$ python3 -q
>>> import numpy as np
>>> np.set_printoptions(precision=2, suppress=True, linewidth=200)
>>> def rnd(a):
...     return np.round(a, 2) + 0
... 
>>> A = np.load("w.npy")
>>> A
array([[ 7, -1, -2, -2],
       [-1, 10,  2,  2],
       [-2,  2,  3,  1],
       [-2,  2,  1,  7]])
>>> (A + A.T) / 2
array([[ 7., -1., -2., -2.],
       [-1., 10.,  2.,  2.],
       [-2.,  2.,  3.,  1.],
       [-2.,  2.,  1.,  7.]])
>>> np.trace(A)
np.int64(27)
>>> np.allclose(A, A.T)
True
>>> evals, evecs = np.linalg.eigh(A)
>>> rnd(evecs @ np.diag(evals) @ evecs.T)
array([[ 7., -1., -2., -2.],
       [-1., 10.,  2.,  2.],
       [-2.,  2.,  3.,  1.],
       [-2.,  2.,  1.,  7.]])
>>> np.abs(evecs[:, -1]).round(6).argmax()
np.int64(1)
>>> rnd(np.linalg.svd(A, compute_uv=False))
array([12.57,  7.46,  5.09,  1.89])
>>> np.unique(evals.round(6) + 0, return_counts=True)[1]
array([1, 1, 1, 1])
>>> rnd(np.linalg.eigvalsh(A + 5 * np.eye(4)))
array([ 6.89, 10.09, 12.46, 17.57])
>>> rnd(evecs.T @ A @ evecs)
array([[ 1.89,  0.  ,  0.  ,  0.  ],
       [ 0.  ,  5.09,  0.  ,  0.  ],
       [ 0.  ,  0.  ,  7.46,  0.  ],
       [ 0.  ,  0.  ,  0.  , 12.57]])
>>> K = np.loadtxt("out16.csv", delimiter=",")
>>> K
array([[ -0.47,  -1.84,   4.82],
       [ -0.55,   1.03,  -1.95],
       [ -1.42,  -0.88,   2.82],
       [ -1.44,  -3.41,   9.38],
       [ -0.44,   1.33,  -2.3 ],
       [ -0.03,  -0.12,   0.54],
       [  3.87,   3.06, -10.94],
       [  1.75,  -0.41,  -1.25],
       [  0.53,   0.04,  -0.46],
       [ -0.35,   0.37,  -0.67],
       [  1.03,  -0.1 ,  -0.11],
       [  2.63,   1.79,  -7.32],
       [ -0.09,  -0.63,   0.69],
       [ -1.71,  -0.97,   3.8 ],
       [  2.29,   2.73,  -7.84],
       [  0.13,   1.77,  -3.48],
       [  1.74,   0.3 ,  -2.37],
       [  0.08,  -0.35,  -0.15],
       [  0.39,  -1.69,   2.69],
       [  0.26,   0.28,  -1.11],
       [  3.04,   1.07,  -5.68],
       [  0.9 ,   2.38,  -6.31],
       [  1.32,   1.74,  -5.79],
       [ -0.29,   1.32,  -2.86]])
>>> W2 = K[[3, 2]].astype(float)
>>> for _ in range(7):
...     lab = np.linalg.norm(K[:, None] - W2, axis=-1).argmin(axis=1)
...     W2 = np.array([K[lab == j].mean(axis=0) for j in range(2)])
... 
>>> lab
array([0, 1, 0, 0, 1, 1, 1, 1, 1, 1, 1, 1, 1, 0, 1, 1, 1, 1, 0, 1, 1, 1, 1, 1])
>>> rnd(W2[1] - W2[0])
array([ 1.87,  2.68, -7.83])
>>> m1 = np.load("layer13.npy")
>>> m1
array([[-2,  0,  0,  0],
       [ 0, -3,  0,  0],
       [ 0,  0,  2,  0],
       [ 0,  0,  0, -1]])
>>> Xs = K - K.mean(axis=0)
>>> evecs = np.linalg.svd(Xs)[2][:2]
>>> out = Xs - Xs @ evecs.T @ evecs
>>> rnd(out.std(axis=0))
array([0.06, 0.14, 0.06])
>>> rnd((Xs @ evecs.T).std(axis=0))
array([4.78, 0.91])
>>> evals, evecs = np.linalg.eig(m1)
>>> rnd(np.sort(np.linalg.eigvals(m1.T)))
array([-3., -2., -1.,  2.])
>>> evals
array([-2., -3.,  2., -1.])
>>> m1 @ evecs[:, 0] - evals[0] * evecs[:, 0]
array([0., 0., 0., 0.])
>>> J = np.array([[33.99, -29.93, -8.07], [-50.93, 44.94, 11.98], [7.02, -5.95, -5.02]])
>>> out = np.array([[2, 1], [0, 1], [3, 0]])
>>> rnd(out.T @ J.T)
array([[ 43.77, -65.92,  -1.02],
       [  4.06,  -5.99,   1.07]])
>>> rnd(np.einsum("ik,kj->ji", J, out))
array([[ 43.77, -65.92,  -1.02],
       [  4.06,  -5.99,   1.07]])
>>> rnd(np.einsum("ij->j", J))
array([-9.92,  9.06, -1.11])
>>> np.linalg.matrix_rank(np.vstack([J, out.T]))
np.int64(3)
>>> np.argsort(-np.linalg.norm(J, axis=0).round(6), kind="stable")[:3]
array([0, 1, 2])
>>> np.linalg.cond(J) > 100
np.True_
>>> rnd(np.linalg.norm(J, 2) / np.linalg.norm(J))
np.float64(1.0)
>>> np.linalg.matrix_rank(J, rtol=0.1)
np.int64(1)
>>> [round(float(x), 2) for x in np.linalg.svd(J, compute_uv=False)[:3]]
[83.5, 3.32, 0.04]
>>> E = np.load("mat.npy")
>>> E
array([[0, 1, 1, 0],
       [1, 0, 1, 0],
       [1, 1, 0, 0],
       [0, 0, 0, 0]])
>>> rnd(np.linalg.norm(E, 2) / np.linalg.norm(E))
np.float64(0.82)
>>> rnd(np.linalg.eigvalsh(E).min())
np.float64(-1.0)
>>> np.all(np.linalg.eigvalsh(E) > 0)
np.False_
>>> (E != 0).astype(int)
array([[0, 1, 1, 0],
       [1, 0, 1, 0],
       [1, 1, 0, 0],
       [0, 0, 0, 0]])
>>> rnd(np.sort(np.linalg.eigvals(E).real))
array([-1., -1.,  0.,  2.])
>>> E @ E
array([[2, 1, 1, 0],
       [1, 2, 1, 0],
       [1, 1, 2, 0],
       [0, 0, 0, 0]])
>>> rnd(np.linalg.det(E))
np.float64(0.0)
>>> rk = np.linalg.matrix_rank(E)
>>> rk
np.int64(3)
>>> N = np.linalg.svd(E)[2][rk:].T
>>> [int(np.linalg.matrix_rank(E[:, :j + 1])) for j in range(4)]
[1, 2, 3, 3]
>>> np.allclose(E @ N, 0)
True
>>> [int(np.linalg.matrix_rank(np.delete(E, i, axis=0))) for i in range(4)]
[2, 2, 2, 3]
>>> N @ N.T
array([[0., 0., 0., 0.],
       [0., 0., 0., 0.],
       [0., 0., 0., 0.],
       [0., 0., 0., 1.]])
>>> N.shape
(4, 1)
>>> np.linalg.matrix_rank(E.T @ E), np.linalg.matrix_rank(E @ E.T)
(np.int64(3), np.int64(3))
